% ipython --no-banner

In [1]: import numpy as np

In [2]: from numpy import linalg as LA

In [3]: np.set_printoptions(precision=3, suppress=True, linewidth=200, legacy="1.25")

In [4]: def rd(a):
   ...:     return np.round(a, 3) + 0
   ...: 

In [5]: E = np.diag(np.array([-5, 3, 2, -1, 1, 2])) + -1 * np.eye(6, k=1) + -1 * np.eye(6, k=-1)

In [6]: print(E)
[[-5. -1.  0.  0.  0.  0.]
 [-1.  3. -1.  0.  0.  0.]
 [ 0. -1.  2. -1.  0.  0.]
 [ 0.  0. -1. -1. -1.  0.]
 [ 0.  0.  0. -1.  1. -1.]
 [ 0.  0.  0.  0. -1.  2.]]

In [7]: A2 = E[0, 0] * E[1:] - np.outer(E[1:, 0], E[0])

In [8]: A2
Out[8]: 
array([[  0., -16.,   5.,   0.,   0.,   0.],
       [  0.,   5., -10.,   5.,  -0.,  -0.],
       [  0.,   0.,   5.,   5.,   5.,  -0.],
       [  0.,   0.,  -0.,   5.,  -5.,   5.],
       [  0.,   0.,  -0.,  -0.,   5., -10.]])

In [9]: print(np.flatnonzero(~A2.round(6).any(axis=1)))
[]

In [10]: ev, evecs = LA.eigh(E)

In [11]: x0 = np.array([-3, -3, 1, -1, 3, 2])

In [12]: rd(x0 @ E @ x0 / (x0 @ x0)), rd(ev[0]), rd(ev[-1])
Out[12]: (-0.485, -5.125, 3.766)

In [13]: np.abs(E).sum(axis=1).max(), rd(np.abs(ev).max())
Out[13]: (6.0, 5.125)

In [14]: x0 @ E @ x0
Out[14]: -16.0

In [15]: rd(LA.eigvalsh(E[1:, 1:]))
Out[15]: array([-1.699,  0.637,  1.667,  2.706,  3.689])

In [16]: (np.sign(evecs[:, -1].round(6)) == np.sign(evecs[0, -1].round(6))).astype(int)
Out[16]: array([1, 0, 1, 0, 1, 0])

In [17]: F = np.load("mat.npy")

In [18]: rd(F)
Out[18]: 
array([[ 0.   , -0.051, -0.088,  0.676,  0.035,  0.586, -0.137, -0.189,  0.352,  0.103],
       [ 0.032, -0.511,  0.141, -0.386,  0.288,  0.3  , -0.037, -0.482, -0.2  ,  0.351],
       [ 0.032, -0.105, -0.172, -0.332, -0.396, -0.162,  0.02 , -0.11 ,  0.753,  0.291],
       [-0.26 ,  0.385,  0.207,  0.227, -0.331, -0.178,  0.214, -0.364, -0.269,  0.545],
       [ 0.325, -0.292, -0.097,  0.068, -0.493,  0.142, -0.26 ,  0.467, -0.34 ,  0.362],
       [ 0.097, -0.011,  0.357,  0.045, -0.275, -0.209, -0.702, -0.382, -0.008, -0.319],
       [ 0.779,  0.365, -0.023,  0.04 ,  0.366, -0.175, -0.075, -0.089,  0.068,  0.273],
       [ 0.325, -0.494,  0.322,  0.345, -0.14 , -0.293,  0.522, -0.102,  0.051, -0.19 ],
       [ 0.227,  0.075, -0.646, -0.07 , -0.316,  0.121,  0.178, -0.449, -0.264, -0.322],
       [-0.227, -0.328, -0.491,  0.316,  0.279, -0.56 , -0.251, -0.063, -0.06 ,  0.192]])

In [19]: np.allclose(F @ F.T, F.T @ F)
Out[19]: True

In [20]: rd(np.abs(LA.eigvals(F)).max())
Out[20]: 1.0

In [21]: print(np.allclose(F, F.T))
False

In [22]: Q, R = LA.qr(F)

In [23]: rd(Q.T @ Q)
Out[23]: 
array([[1., 0., 0., 0., 0., 0., 0., 0., 0., 0.],
       [0., 1., 0., 0., 0., 0., 0., 0., 0., 0.],
       [0., 0., 1., 0., 0., 0., 0., 0., 0., 0.],
       [0., 0., 0., 1., 0., 0., 0., 0., 0., 0.],
       [0., 0., 0., 0., 1., 0., 0., 0., 0., 0.],
       [0., 0., 0., 0., 0., 1., 0., 0., 0., 0.],
       [0., 0., 0., 0., 0., 0., 1., 0., 0., 0.],
       [0., 0., 0., 0., 0., 0., 0., 1., 0., 0.],
       [0., 0., 0., 0., 0., 0., 0., 0., 1., 0.],
       [0., 0., 0., 0., 0., 0., 0., 0., 0., 1.]])

In [24]: rd(np.trace(Q @ Q.T))
Out[24]: 10.0

In [25]: print(rd(np.abs(np.diag(R))))
[1. 1. 1. 1. 1. 1. 1. 1. 1. 1.]

In [26]: rd(R)
Out[26]: 
array([[-1.,  0.,  0.,  0.,  0.,  0.,  0.,  0.,  0.,  0.],
       [ 0.,  1.,  0.,  0.,  0.,  0.,  0.,  0.,  0.,  0.],
       [ 0.,  0.,  1.,  0.,  0.,  0.,  0.,  0.,  0.,  0.],
       [ 0.,  0.,  0., -1.,  0.,  0.,  0.,  0.,  0.,  0.],
       [ 0.,  0.,  0.,  0.,  1.,  0.,  0.,  0.,  0.,  0.],
       [ 0.,  0.,  0.,  0.,  0.,  1.,  0.,  0.,  0.,  0.],
       [ 0.,  0.,  0.,  0.,  0.,  0., -1.,  0.,  0.,  0.],
       [ 0.,  0.,  0.,  0.,  0.,  0.,  0., -1.,  0.,  0.],
       [ 0.,  0.,  0.,  0.,  0.,  0.,  0.,  0.,  1.,  0.],
       [ 0.,  0.,  0.,  0.,  0.,  0.,  0.,  0.,  0.,  1.]])

In [27]: data = np.arange(40).reshape(10, 4) + 4

In [28]: data
Out[28]: 
array([[ 4,  5,  6,  7],
       [ 8,  9, 10, 11],
       [12, 13, 14, 15],
       [16, 17, 18, 19],
       [20, 21, 22, 23],
       [24, 25, 26, 27],
       [28, 29, 30, 31],
       [32, 33, 34, 35],
       [36, 37, 38, 39],
       [40, 41, 42, 43]])

In [29]: # looks like rank 2

In [30]: rank = LA.matrix_rank(data)

In [31]: rank
Out[31]: 2

In [32]: null = LA.svd(data)[2][rank:].T

In [33]: null.shape
Out[33]: (4, 2)

In [34]: print([int(LA.matrix_rank(data[:i])) for i in range(1, len(data) + 1)])
[1, 2, 2, 2, 2, 2, 2, 2, 2, 2]

In [35]: print(rd(null @ null.T))
[[ 0.3 -0.4 -0.1  0.2]
 [-0.4  0.7 -0.2 -0.1]
 [-0.1 -0.2  0.7 -0.4]
 [ 0.2 -0.1 -0.4  0.3]]

In [36]: rd(data @ null)
Out[36]: 
array([[0., 0.],
       [0., 0.],
       [0., 0.],
       [0., 0.],
       [0., 0.],
       [0., 0.],
       [0., 0.],
       [0., 0.],
       [0., 0.],
       [0., 0.]])

In [37]: cen = data - data.mean(axis=0)

In [38]: U, s, vt = LA.svd(cen, full_matrices=False)

In [39]: (np.sign(U[:, 0]) == np.sign(U[0, 0])).astype(int)
Out[39]: array([1, 1, 1, 1, 1, 0, 0, 0, 0, 0])

In [40]: cen.mean(axis=0)
Out[40]: array([0., 0., 0., 0.])

In [41]: rd((s ** 2).sum() ** 2 / (s ** 4).sum())
Out[41]: 1.0

In [42]: print(np.abs(U[:, 0]).argmax())
9

In [43]: rd(s)
Out[43]: array([72.664,  0.   ,  0.   ,  0.   ])

In [44]: np.abs(vt[0]).argmax()
Out[44]: 0

In [45]: U, s, vt = LA.svd(data)

In [46]: np.argmax(s[:-1] / (s[1:] + 1e-6)) + 1
Out[46]: 2

In [47]: rd(s)
Out[47]: array([165.561,   3.103,   0.   ,   0.   ])

In [48]: A2 = U[:, :2] @ np.diag(s[:2]) @ vt[:2]

In [49]: rd(LA.norm(data - A2) / LA.norm(data))
Out[49]: 0.0

In [50]: print(LA.matrix_rank(data, rtol=0.05))
1

In [51]: print(LA.matrix_rank(A2))
2

In [52]: rd(LA.norm(data - A2, 2)), rd(s[2])
Out[52]: (0.0, 0.0)

In [53]: Z = data[[7, 0]].astype(float)

In [54]: for _ in range(3):
    ...:     labels = LA.norm(data[:, None] - Z, axis=-1).argmin(axis=1)
    ...:     Z = np.array([data[labels == j].mean(axis=0) for j in range(2)])
    ...: 

In [55]: labels
Out[55]: array([1, 1, 1, 1, 0, 0, 0, 0, 0, 0])

In [56]: Z[1] - Z[0]
Out[56]: array([-20., -20., -20., -20.])

In [57]: Z
Out[57]: 
array([[30., 31., 32., 33.],
       [10., 11., 12., 13.]])

In [58]: U, s, vt = LA.svd(Z)

In [59]: rd(s)
Out[59]: array([67.128,  1.332])

In [60]: A2 = U[:, :1] @ np.diag(s[:1]) @ vt[:1]

In [61]: LA.matrix_rank(Z, rtol=0.05)
Out[61]: 1

In [62]: print(rd(np.abs(Z - A2).max()))
0.865

In [63]: print(LA.matrix_rank(A2))
1

In [64]: print(rd(A2))
[[29.683 30.888 32.093 33.297]
 [10.865 11.306 11.747 12.188]]

In [65]: A = np.loadtxt("case10.csv", delimiter=",")

In [66]: print(A)
[[-0.218 -0.145 -0.076  0.652]
 [ 0.397  1.964  0.479 -1.219]
 [ 0.618 -1.431  1.396  0.792]
 [ 1.768  1.083  1.425  1.675]
 [-0.882  0.492 -0.688 -5.715]
 [ 0.561  0.041 -0.913 -2.43 ]
 [-0.585 -3.444  0.311  2.895]
 [ 0.096  1.439  0.435 -3.58 ]
 [ 0.916  1.851  1.182  1.419]
 [-1.298  0.994 -2.167 -4.52 ]]

In [67]: cen = (A - A.mean(axis=0)) / A.std(axis=0)

In [68]: rd(cen.std(axis=0))
Out[68]: array([1., 1., 1., 1.])

In [69]: coef = LA.lstsq(np.delete(cen, 1, axis=1), cen[:, 1])[0]

In [70]: print(rd(1 - np.var(cen[:, 1] - np.delete(cen, 1, axis=1) @ coef)))
0.531

In [71]: D = LA.norm(A[:, None] - A[None], axis=-1)

In [72]: rd(LA.norm(A, axis=1))
Out[72]: array([0.707, 2.394, 2.237, 3.022, 5.844, 2.656, 4.548, 3.884, 2.771, 5.272])

In [73]: print(D.shape)
(10, 10)

In [74]: np.flatnonzero(D[2] < D.mean() / 2)
Out[74]: array([0, 2])

In [75]: np.unravel_index(D.round(6).argmax(), D.shape)
Out[75]: (4, 6)

In [76]: rd(LA.norm(A - A.mean(axis=0), axis=1))
Out[76]: array([1.76 , 1.747, 2.824, 3.482, 4.896, 1.839, 5.445, 2.84 , 3.165, 4.5  ])

In [77]: print(rd(LA.norm(A, 2)))
10.0

In [78]: rd(A[5] @ A[0])
Out[78]: -1.643

In [79]: rd(LA.norm(A, 1)), rd(LA.norm(A, np.inf))
Out[79]: (24.897, 8.979)

In [80]: LA.norm(A, axis=1).argmax()
Out[80]: 4

In [81]: print(rd(LA.norm(A[5], 1)), rd(LA.norm(A[5], np.inf)))
3.945 2.43

In [82]: gram = np.cov(A, rowvar=False)

In [83]: rd(gram)
Out[83]: 
array([[ 0.832,  0.4  ,  0.805,  1.445],
       [ 0.4  ,  2.764, -0.076, -2.095],
       [ 0.805, -0.076,  1.301,  2.357],
       [ 1.445, -2.095,  2.357,  8.61 ]])

In [84]: print(rd(np.corrcoef(A.T)))
[[ 1.     0.264  0.774  0.54 ]
 [ 0.264  1.    -0.04  -0.429]
 [ 0.774 -0.04   1.     0.704]
 [ 0.54  -0.429  0.704  1.   ]]

In [85]: print(rd(np.polyfit(A[:, 2], A[:, 1], 1)))
[-0.058  0.292]

In [86]: rd(np.median(A, axis=0))
Out[86]: array([ 0.246,  0.743,  0.373, -0.284])

In [87]: rd(A.std(axis=0))
Out[87]: array([0.866, 1.577, 1.082, 2.784])

In [88]: np.argsort(-A.std(axis=0).round(6), kind="stable")
Out[88]: array([3, 1, 2, 0])

In [89]: print(gram.shape)
(4, 4)

In [90]: rd(np.corrcoef(A[:, 2], A[:, 1])[0, 1])
Out[90]: -0.04

In [91]: arr = np.load("arr.npy")

In [92]: arr
Out[92]: 
array([[ 4,  5,  2, -5,  0,  5],
       [ 0, -2, -5,  4,  4, -5],
       [ 0,  0,  5,  5, -1,  3],
       [ 0,  0,  0, -4,  5, -3],
       [ 0,  0,  0,  0,  0,  1],
       [ 0,  0,  0,  0,  0,  2]])

In [93]: # null space of dimension 1

In [94]: print((arr + arr.T) / 2)
[[ 4.   2.5  1.  -2.5  0.   2.5]
 [ 2.5 -2.  -2.5  2.   2.  -2.5]
 [ 1.  -2.5  5.   2.5 -0.5  1.5]
 [-2.5  2.   2.5 -4.   2.5 -1.5]
 [ 0.   2.  -0.5  2.5  0.   0.5]
 [ 2.5 -2.5  1.5 -1.5  0.5  2. ]]

In [95]: print((arr - arr.T) / 2)
[[ 0.   2.5  1.  -2.5  0.   2.5]
 [-2.5  0.  -2.5  2.   2.  -2.5]
 [-1.   2.5  0.   2.5 -0.5  1.5]
 [ 2.5 -2.  -2.5  0.   2.5 -1.5]
 [ 0.  -2.   0.5 -2.5  0.   0.5]
 [-2.5  2.5 -1.5  1.5 -0.5  0. ]]

In [96]: LA.matrix_power(arr, 4)
Out[96]: 
array([[  256,   200,  -437,   435,  -682,   571],
       [    0,    16,  -435, -1055,   748,  -764],
       [    0,     0,   625,   205,   400,   240],
       [    0,     0,     0,   256,  -320,   180],
       [    0,     0,     0,     0,     0,     8],
       [    0,     0,     0,     0,     0,    16]])

In [97]: print(np.trace(arr))
5

In [98]: print(np.allclose(arr @ arr.T, arr.T @ arr))
False

In [99]: rd(LA.det(arr))
Out[99]: 0.0

In [100]: rd(arr @ LA.pinv(arr) @ arr)
Out[100]: 
array([[ 4.,  5.,  2., -5.,  0.,  5.],
       [ 0., -2., -5.,  4.,  4., -5.],
       [ 0.,  0.,  5.,  5., -1.,  3.],
       [ 0.,  0.,  0., -4.,  5., -3.],
       [ 0.,  0.,  0.,  0.,  0.,  1.],
       [ 0.,  0.,  0.,  0.,  0.,  2.]])

In [101]: print(np.unique(arr.round(6), axis=0).shape)
(6, 6)

In [102]: np.allclose(arr[:-1].T @ LA.lstsq(arr[:-1].T, arr[-1])[0], arr[-1])
Out[102]: True

In [103]: LA.lstsq(arr[:-1].T, arr[-1])[2]
Out[103]: 5

In [104]: rd(np.trace(LA.pinv(arr) @ arr))
Out[104]: 5.0

In [105]: np.abs(np.diag(LA.qr(arr)[1])) > 1e-9
Out[105]: array([ True,  True,  True,  True, False,  True])

In [106]: W0 = np.load("layer18.npy")

In [107]: rd(W0)
Out[107]: 
array([[0.233, 0.   , 0.116, 0.209, 0.186, 0.07 , 0.023, 0.093, 0.07 ],
       [0.125, 0.062, 0.167, 0.104, 0.188, 0.083, 0.104, 0.146, 0.021],
       [0.098, 0.098, 0.195, 0.122, 0.171, 0.146, 0.024, 0.073, 0.073],
       [0.   , 0.095, 0.119, 0.095, 0.167, 0.   , 0.167, 0.214, 0.143],
       [0.075, 0.075, 0.175, 0.025, 0.225, 0.05 , 0.2  , 0.15 , 0.025],
       [0.07 , 0.07 , 0.047, 0.116, 0.163, 0.209, 0.047, 0.14 , 0.14 ],
       [0.265, 0.235, 0.059, 0.   , 0.118, 0.   , 0.176, 0.088, 0.059],
       [0.026, 0.179, 0.026, 0.026, 0.051, 0.179, 0.205, 0.231, 0.077],
       [0.107, 0.143, 0.214, 0.107, 0.071, 0.036, 0.143, 0.071, 0.107]])

In [108]: rng = np.random.default_rng(2988)

In [109]: labels = rng.permutation(9)

In [110]: labels
Out[110]: array([7, 3, 0, 6, 1, 8, 5, 2, 4])

In [111]: A2 = W0[labels][:, labels]

In [112]: rd(LA.det(A2)), rd(LA.det(W0[labels]))
Out[112]: (0.0, 0.0)

In [113]: rd(np.trace(A2))
Out[113]: 1.534

In [114]: print(rd(np.diag(A2)))
[0.231 0.095 0.233 0.176 0.062 0.107 0.209 0.195 0.225]

In [115]: print(rd(np.sort(np.abs(LA.eigvals(A2)))))
[0.014 0.078 0.128 0.128 0.137 0.137 0.221 0.221 1.   ]

In [116]: print(np.allclose(A2, W0))
False
